% ipython --no-banner

In [1]: import numpy as np

In [2]: from numpy import linalg as LA

In [3]: np.set_printoptions(precision=2, suppress=True, linewidth=160)

In [4]: rd = lambda a: np.round(a, 2) + 0

In [5]: K = np.load("a.npy")

In [6]: print(K)
[[ 3  0  0  0  0  0  0]
 [ 8 -7  0  0  0  0  0]
 [-7 -1  7  0  0  0  0]
 [ 1  4  8  1  0  0  0]
 [-6 -7  2  0 -2  0  0]
 [-5  1  7 -6 -8  0  0]
 [-1  6 -5  2 -9  8  4]]

In [7]: x = np.array([2, 2, 1, 1, 1, 2, 2])

In [8]: h = np.maximum(K @ x, 0)

In [9]: print(np.maximum(K @ (3 * x), 0))
[18  6  0 57  0  0 66]

In [10]: print(h)
[ 6  2  0 19  0  0 22]

In [11]: print(rd(np.tanh(K @ x)))
[ 1.    0.96 -1.    1.   -1.   -1.    1.  ]

In [12]: print(K.T @ h)
[  31  194   42   63 -198  176   88]

In [13]: U, s, vt = LA.svd(K)

In [14]: vecs = vt[:(s > 1e-8).sum()]

In [15]: rng = np.random.default_rng(64)

In [16]: x = K[5] + 2 * K[1] + rng.integers(2) * np.eye(7)[3]

In [17]: print(x)
[ 11. -13.   7.  -5.  -8.   0.   0.]

In [18]: print(rd(LA.norm(x - vecs.T @ vecs @ x)))
0.0

In [19]: print(LA.matrix_rank(np.vstack([K, x])))
6

In [20]: print(rd(np.diag(vecs.T @ vecs)))
[1.  1.  1.  1.  1.  0.8 0.2]

In [21]: C = 10 * np.array([[0.3, 0.4, -1.1, -1.5, -0.8, 1.7, 1.0, 1.2, -0.9],
    ...:     [1.1, -0.7, -1.0, -0.7, -0.1, -0.8, 0.6, 0.0, 0.3]])

In [22]: z = rng.integers(0, 2, 15)

In [23]: data = C[z] + rng.normal(size=(15, 9))

In [24]: print(rd(data))
[[ 10.7   -7.37  -9.74  -7.94  -2.31  -8.7    5.04   0.77   2.94]
 [ 11.85  -6.52 -10.45  -8.19  -1.56  -7.11   6.65  -0.18   3.57]
 [ 10.81  -8.23  -8.18  -6.61  -1.93  -9.84   6.94   0.21   3.66]
 [  4.7    6.56 -10.97 -13.75  -7.77  15.61  11.32  12.28  -8.93]
 [  3.29   3.57  -9.03 -12.05  -6.56  16.84   8.56  12.85  -9.7 ]
 [  2.96   4.89 -11.29 -14.93  -8.25  16.41  10.86  11.92  -7.55]
 [  2.89   4.58 -10.73 -16.35  -6.88  17.39  11.89  13.75  -9.68]
 [ 11.64  -6.93  -8.62  -7.08  -0.62  -8.13   6.25   0.27   3.03]
 [ 11.59  -7.27 -10.13  -7.93  -1.28  -6.93   5.4    0.06   2.26]
 [ 11.47  -5.72  -9.23  -6.83   0.09  -7.91   6.94  -0.47   2.4 ]
 [  5.93   4.17 -10.05 -15.05  -7.47  15.21   9.21  11.85  -7.6 ]
 [  3.55   2.94 -10.99 -14.44  -8.93  17.64  12.64  13.05  -8.97]
 [ 10.43  -6.6  -10.13  -4.36  -1.36  -7.64   5.66  -1.32   2.38]
 [ 11.    -6.3   -8.42  -8.81  -1.86  -7.19   5.16  -1.26   3.3 ]
 [ 11.02  -7.46 -10.87  -6.93  -1.18  -8.2    6.43  -0.4    3.19]]

In [25]: print(LA.cond(data) > 100)
False

In [26]: print(np.argsort(-LA.norm(data, axis=0).round(6), kind="stable")[:3])
[5 3 2]

In [27]: print([round(float(x), 2) for x in LA.svd(data, compute_uv=False)[:3]])
[81.11, 59.2, 4.34]

In [28]: print(rd(np.abs(LA.svd(data)[2][-1])))
[0.08 0.04 0.12 0.2  0.26 0.23 0.03 0.49 0.76]

In [29]: print(rd(LA.norm(data, 2) / LA.norm(data)))
0.8

In [30]: gram = K.T @ K

In [31]: print(np.allclose(gram, gram.T))
True

In [32]: print(gram)
[[185 -14 -83  29  61  -8  -4]
 [-14 152 -12  10 -48  48  24]
 [-83 -12 191 -44 -15 -40 -20]
 [ 29  10 -44  41  30  16   8]
 [ 61 -48 -15  30 149 -72 -36]
 [ -8  48 -40  16 -72  64  32]
 [ -4  24 -20   8 -36  32  16]]

In [33]: print(np.trace(gram), (K ** 2).sum())
798 798

In [34]: A = np.array([[-5.87, 8.66, 1.94, 13.25],
    ...:     [-5.37, 7.0, 1.69, 10.38],
    ...:     [0.32, 13.88, 7.11, -6.93],
    ...:     [0.43, 14.1, 5.37, -8.56],
    ...:     [-7.13, 9.03, 2.72, 12.26],
    ...:     [-7.91, 9.46, 0.45, 9.51],
    ...:     [0.1, 16.22, 5.51, -6.36],
    ...:     [0.14, 14.09, 7.46, -6.25],
    ...:     [1.53, 11.89, 7.68, -7.88],
    ...:     [1.58, 14.47, 6.23, -6.59],
    ...:     [2.34, 13.73, 6.79, -5.24],
    ...:     [-5.16, 9.81, 2.13, 12.61]])

In [35]: Xs = A - A.mean(axis=0)

In [36]: U, s, vt = LA.svd(Xs, full_matrices=False)

In [37]: print(rd((s ** 2).sum() ** 2 / (s ** 4).sum()))
1.07

In [38]: print(rd(s ** 2 / (s ** 2).sum()))
[0.97 0.02 0.01 0.  ]

In [39]: print(np.searchsorted(np.cumsum(s ** 2) / (s ** 2).sum(), 0.9) + 1)
1

In [40]: print(rd(vt[0] * np.sign(vt[0, np.abs(vt[0]).argmax()])))
[-0.34 -0.25 -0.22  0.88]

In [41]: print(rd(s))
[36.03  4.59  3.94  2.4 ]

In [42]: print((np.sign(U[:, 0]) == np.sign(U[0, 0])).astype(int))
[1 1 0 0 1 1 0 0 0 0 0 1]

In [43]: Y = np.c_[A[:, :3] @ np.array([[4, 0, 5], [5, 5, 3], [2, 4, 5]]), np.array([3, -4, 1, -6, -7, -7, 0, 3, 6, -5, -3, 6])]

In [44]: print(rd(Y))
[[ 23.7   51.06   6.33   3.  ]
 [ 16.9   41.76   2.6   -4.  ]
 [ 84.9   97.84  78.79   1.  ]
 [ 82.96  91.98  71.3   -6.  ]
 [ 22.07  56.03   5.04  -7.  ]
 [ 16.56  49.1   -8.92  -7.  ]
 [ 92.52 103.14  76.71   0.  ]
 [ 85.93 100.29  80.27   3.  ]
 [ 80.93  90.17  81.72   6.  ]
 [ 91.13  97.27  82.46  -5.  ]
 [ 91.59  95.81  86.84  -3.  ]
 [ 32.67  57.57  14.28   6.  ]]

In [45]: print(LA.matrix_rank(np.c_[A, Y]))
5

In [46]: print(rd(LA.norm(Y - A @ LA.lstsq(A, Y)[0], axis=0)))
[ 0.    0.    0.   13.58]

In [47]: print(LA.matrix_rank(Y))
4

In [48]: print(rd(LA.lstsq(A, Y[:, 0])[0]))
[4. 5. 2. 0.]

In [49]: P = A @ LA.solve(A.T @ A, A.T)

In [50]: print(rd(LA.eigvalsh(P)))
[0. 0. 0. 0. 0. 0. 0. 0. 1. 1. 1. 1.]

In [51]: print(LA.matrix_rank(np.eye(12) - P))
8

In [52]: print(np.allclose(P @ P, P))
True

In [53]: print(rd(np.trace(P)))
4.0

In [54]: print(rd(P @ A[:, 0]))
[-5.87 -5.37  0.32  0.43 -7.13 -7.91  0.1   0.14  1.53  1.58  2.34 -5.16]

In [55]: Xs = A - A.mean(axis=0)

In [56]: vecs = LA.svd(Xs)[2][:2]

In [57]: Y = Xs - Xs @ vecs.T @ vecs

In [58]: print(rd(LA.norm(Y) / LA.norm(Xs)))
0.13

In [59]: print(rd(Y.std(axis=0)))
[0.64 0.85 0.62 0.5 ]

In [60]: gram = np.cov(A, rowvar=False)

In [61]: print(rd(LA.eigvalsh(gram)[::-1]))
[118.01   1.92   1.41   0.52]

In [62]: print(np.argsort(-A.std(axis=0).round(6), kind="stable"))
[3 0 1 2]

In [63]: print(rd(gram))
[[ 14.72   9.6    9.46 -34.74]
 [  9.6    8.66   6.23 -25.3 ]
 [  9.46   6.23   6.84 -23.01]
 [-34.74 -25.3  -23.01  91.65]]

In [64]: print(rd(np.corrcoef(A.T)))
[[ 1.    0.85  0.94 -0.95]
 [ 0.85  1.    0.81 -0.9 ]
 [ 0.94  0.81  1.   -0.92]
 [-0.95 -0.9  -0.92  1.  ]]

In [65]: X = np.load("case2.npy")

In [66]: print(X)
[[-0.99 -0.53  0.3  -0.1  -0.9  -0.79 -0.1  -0.01]
 [-0.94  0.97 -0.98  1.   -0.86  0.06 -1.   -0.48]
 [ 0.51 -0.01  0.6  -0.99  0.83  0.    0.54  0.37]
 [ 0.99  0.98 -0.95  0.99  0.95  0.92 -0.95 -0.19]
 [ 0.86  0.34 -0.66  0.97 -0.05  0.62 -0.33 -0.33]
 [-0.07  0.31  0.66  0.79  0.87  0.41 -0.99  0.53]
 [ 0.86  0.5   0.37  0.99  0.93  0.83 -1.    0.4 ]
 [-0.98  0.98 -0.99  1.   -0.93 -0.54 -0.98 -0.58]
 [ 0.77 -0.42  0.5   0.97  0.44  0.69 -0.89  0.12]
 [ 0.61 -0.95  0.97  0.9   0.46  0.68 -0.92  0.44]
 [-0.48  1.   -1.   -0.69 -0.56 -0.74  0.96 -0.76]
 [ 0.93  0.41 -0.37  0.51  0.65  0.63 -0.03 -0.08]
 [ 1.    0.2  -0.65  0.8   0.69  0.9   0.81 -0.41]
 [ 0.52  0.99 -0.99  1.    0.49  0.47 -0.97 -0.39]
 [-0.85  1.   -1.    0.99 -0.13 -0.35 -0.98 -0.43]
 [-0.64 -0.98  0.99  0.85 -0.3   0.22 -0.92  0.48]
 [ 0.9  -0.65 -0.11  0.68 -0.48  0.52  0.85 -0.38]
 [-0.35  0.59 -0.73  0.59 -0.43 -0.18 -0.01 -0.25]
 [ 0.08 -0.98  1.   -1.    0.97 -0.27  0.75  0.86]
 [ 0.89  0.94 -0.9  -1.    0.82 -0.06  0.97 -0.18]]

In [67]: P = X @ LA.solve(X.T @ X, X.T)

In [68]: print(rd(P @ X[:, 4]))
[-0.9  -0.86  0.83  0.95 -0.05  0.87  0.93 -0.93  0.44  0.46 -0.56  0.65  0.69  0.49 -0.13 -0.3  -0.48 -0.43  0.97  0.82]

In [69]: print(rd(LA.eigvalsh(P)))
[0. 0. 0. 0. 0. 0. 0. 0. 0. 0. 0. 0. 1. 1. 1. 1. 1. 1. 1. 1.]

In [70]: print(np.allclose(P @ P, P))
True

In [71]: print(rd(np.trace(P)))
8.0

In [72]: print(rd(np.diag(P)))
[0.26 0.51 0.25 0.39 0.28 0.5  0.52 0.37 0.33 0.29 0.47 0.11 0.73 0.28 0.48 0.31 0.52 0.4  0.63 0.38]

In [73]: x = np.array([-2, 0, -1, -2, -2, -1, -1, 2])

In [74]: y = X @ x

In [75]: print(rd(LA.pinv(X) @ X))
[[1. 0. 0. 0. 0. 0. 0. 0.]
 [0. 1. 0. 0. 0. 0. 0. 0.]
 [0. 0. 1. 0. 0. 0. 0. 0.]
 [0. 0. 0. 1. 0. 0. 0. 0.]
 [0. 0. 0. 0. 1. 0. 0. 0.]
 [0. 0. 0. 0. 0. 1. 0. 0.]
 [0. 0. 0. 0. 0. 0. 1. 0.]
 [0. 0. 0. 0. 0. 0. 0. 1.]]

In [76]: print(rd(LA.solve(X.T @ X, X.T @ y)))
[-2.  0. -1. -2. -2. -1. -1.  2.]

In [77]: y = y + 0.05 * rng.normal(size=20)

In [78]: print(rd(y))
[ 4.58  2.6  -1.03 -5.27 -3.82 -2.25 -4.94  3.1  -4.4  -3.84  2.67 -4.6  -6.85 -3.4   1.46  0.88 -4.22  0.74  0.2  -1.83]

In [79]: coef, *_ = LA.lstsq(X, y)

In [80]: print(rd(coef))
[-2.04 -0.02 -1.02 -2.04 -2.02 -0.91 -0.99  2.04]

In [81]: print([round(float(LA.norm(LA.solve(X.T @ X + lam * np.eye(8), X.T @ y))), 2) for lam in (0, 1, 10, 100)])
[4.41, 3.28, 2.28, 0.63]

In [82]: print(rd(LA.norm(y - X @ coef)))
0.16

In [83]: feats = np.load("dump.npy")

In [84]: print(feats)
[[ -1.38   9.33 -16.62   4.26   1.76   4.86  -3.28  -1.54  -5.88  -0.68]
 [ -2.32   9.02 -13.83   5.32   4.36   6.09  -5.24   0.01  -4.86  -1.08]
 [ -6.3    3.12   3.64   1.52   3.94 -16.31   3.38  -7.03  -0.64  -7.3 ]
 [ -6.72   3.81   5.42   3.35   4.98 -17.88   3.53  -7.68  -1.14  -5.82]
 [ -5.13   4.59   4.3    0.58   4.58 -15.37   2.94  -6.83  -2.31  -7.3 ]
 [ -6.14   6.35   4.12   1.51   3.11 -16.     3.99  -8.69  -2.04  -7.57]
 [ -6.83   2.69   4.57   0.91   2.84 -17.01   4.81  -5.98  -4.    -9.34]
 [ -2.74   8.76 -16.63   5.85   1.06   5.    -3.64  -3.04  -4.89  -0.53]
 [ -1.33   9.6  -14.68   4.74   2.93   5.87  -4.3   -3.    -4.89  -0.69]
 [ -7.23   4.79   3.68   1.43   4.52 -17.96   2.38  -8.24  -0.31  -7.75]
 [ -2.24  -4.11   1.3    9.76   5.24   1.26   5.37  -4.77   0.69 -10.67]
 [ -2.01  -2.42  -0.67   8.1    5.08   1.85   8.47  -4.93   0.32 -10.88]
 [ -6.76   3.55   3.14   0.8    4.67 -15.3    1.87  -6.84  -1.77  -8.09]
 [ -6.27  -3.69  -0.37   8.04   6.12   0.41   6.08  -4.21  -0.13  -8.93]
 [ -5.27   4.44   3.87   2.06   5.19 -16.31   1.5   -7.88  -1.8   -4.68]
 [ -3.11  -1.81   0.8    9.18   6.7    1.56   8.81  -6.38   1.53 -10.53]
 [ -3.    -3.8    1.39   8.58   6.23   1.45   8.46  -7.2    1.6   -8.78]
 [  0.11   6.68 -13.7    5.66   2.94   4.17  -2.78  -3.16  -5.54   0.73]
 [ -1.4    8.99 -14.67   4.31   1.1    5.93  -3.61  -2.86  -4.05  -0.82]
 [ -1.35   6.48 -14.58   4.73   2.79   6.71  -3.55  -2.09  -5.68  -1.03]
 [ -5.76   5.35   4.83   0.85   4.34 -17.17   3.66  -7.18  -1.4   -8.96]
 [ -3.87  -3.55  -0.79  10.78   7.94   1.87   7.64  -7.29  -0.42  -8.24]
 [ -3.81  -4.04  -0.87   9.17   6.3    2.09   7.06  -4.62   3.23  -8.89]
 [ -6.93   6.88   3.85   0.23   3.62 -17.7    3.32  -7.03  -1.73  -7.21]
 [ -2.24  10.35 -14.72   5.72   1.2    4.98  -2.09  -3.13  -4.13  -0.81]
 [ -1.73   8.76 -14.6    5.6    1.54   4.33  -4.35  -1.79  -5.    -0.02]
 [ -3.29  -3.01   0.25  10.64   8.4    1.9    7.88  -6.47   1.06  -8.99]
 [ -7.9    4.57   4.31   0.87   4.15 -17.31   2.97  -7.63  -1.12  -6.14]
 [ -2.89   9.2  -14.02   5.22   1.01   5.6   -4.97  -2.06  -4.79  -1.05]
 [ -1.19   8.31 -16.01   6.63   1.74   6.    -4.05  -2.93  -4.42   0.95]
 [ -6.88   6.81   2.34   1.17   5.27 -15.19   3.01  -6.55  -1.58  -8.33]
 [ -4.17  -3.6   -1.07   8.45   5.72   1.87   7.25  -5.2    0.5   -9.23]
 [ -1.49   8.42 -13.46   4.47   2.76   5.56  -3.37  -2.03  -5.05  -1.51]
 [ -3.31   8.11 -16.14   5.16   2.69   6.97  -3.49  -3.16  -5.27  -1.62]]

In [85]: Xs = (feats - feats.mean(axis=0)) / feats.std(axis=0)

In [86]: print(rd(Xs.std(axis=0)))
[1. 1. 1. 1. 1. 1. 1. 1. 1. 1.]

In [87]: coef = LA.lstsq(np.delete(Xs, 7, axis=1), Xs[:, 7])[0]

In [88]: print(rd(1 - np.var(Xs[:, 7] - np.delete(Xs, 7, axis=1) @ coef)))
0.91

In [89]: print(np.abs(coef).argmax())
6

In [90]: x = np.array([2, 0, 2, 0, 0, 1, 1, 2, 0, 0])

In [91]: y = feats @ x

In [92]: coef, lr = np.zeros(10), 1 / LA.norm(feats, 2) ** 2

In [93]: for i in range(20):
    ...:     coef -= lr * feats.T @ (feats @ coef - y)
    ...:     if i % 5 == 0: print(i, round(LA.norm(feats @ coef - y), 2))
    ...: 
0 53.84
5 14.82
10 13.54
15 13.19

In [94]: print(rd(LA.cond(feats)))
24.87

In [95]: z = feats[:, 2] > np.median(feats[:, 2])

In [96]: f = feats[z].mean(axis=0) - feats[~z].mean(axis=0)

In [97]: print(((feats - feats.mean(axis=0)) @ f > 0).astype(int))
[0 0 1 1 1 1 1 0 0 1 1 1 1 1 1 1 1 0 0 0 1 1 1 1 0 0 1 1 0 0 1 1 0 0]

In [98]: print(rd(f))
[ -3.45  -3.4   14.62  -2.51   1.82 -16.04   5.43  -3.75   2.69  -5.35]

In [99]: print(z.astype(int))
[0 0 1 1 1 1 1 0 0 1 1 0 1 1 1 1 1 0 0 0 1 0 0 1 0 0 1 1 0 0 1 0 0 0]

In [100]: gram = np.cov(feats, rowvar=False)

In [101]: print(rd(np.polyfit(feats[:, 1], feats[:, 8], 1)))
[-0.45 -0.4 ]

In [102]: print(rd(np.median(feats, axis=0)))
[-3.3   5.07 -0.52  4.95  4.24  1.86  2.96 -5.06 -1.78 -7.26]

In [103]: print(gram.shape)
(10, 10)

In [104]: print(np.argwhere(np.triu(np.abs(np.corrcoef(feats.T)) > 0.8, 1)))
[[0 2]
 [0 5]
 [1 4]
 [1 6]
 [1 8]
 [1 9]
 [2 5]
 [2 6]
 [2 7]
 [2 9]
 [4 6]
 [4 8]
 [5 7]
 [6 8]
 [6 9]
 [8 9]]

In [105]: print(rd(feats.std(axis=0)))
[2.23 4.87 8.55 3.19 1.93 9.98 4.65 2.33 2.51 3.93]

In [106]: print(rd(LA.eigvalsh(gram)[::-1]))
[198.91  66.24   1.79   1.4    1.01   0.92   0.7    0.4    0.34   0.27]

In [107]: print(rd(np.corrcoef(feats.T)))
[[ 1.    0.21 -0.81  0.57 -0.34  0.89 -0.48  0.77 -0.44  0.6 ]
 [ 0.21  1.   -0.6  -0.57 -0.85  0.05 -0.9   0.46 -0.87  0.81]
 [-0.81 -0.6   1.   -0.25  0.67 -0.82  0.83 -0.91  0.76 -0.89]
 [ 0.57 -0.57 -0.25  1.    0.39  0.74  0.27  0.29  0.33 -0.09]
 [-0.34 -0.85  0.67  0.39  1.   -0.22  0.84 -0.57  0.83 -0.78]
 [ 0.89  0.05 -0.82  0.74 -0.22  1.   -0.38  0.81 -0.31  0.51]
 [-0.48 -0.9   0.83  0.27  0.84 -0.38  1.   -0.73  0.92 -0.95]
 [ 0.77  0.46 -0.91  0.29 -0.57  0.81 -0.73  1.   -0.67  0.74]
 [-0.44 -0.87  0.76  0.33  0.83 -0.31  0.92 -0.67  1.   -0.88]
 [ 0.6   0.81 -0.89 -0.09 -0.78  0.51 -0.95  0.74 -0.88  1.  ]]
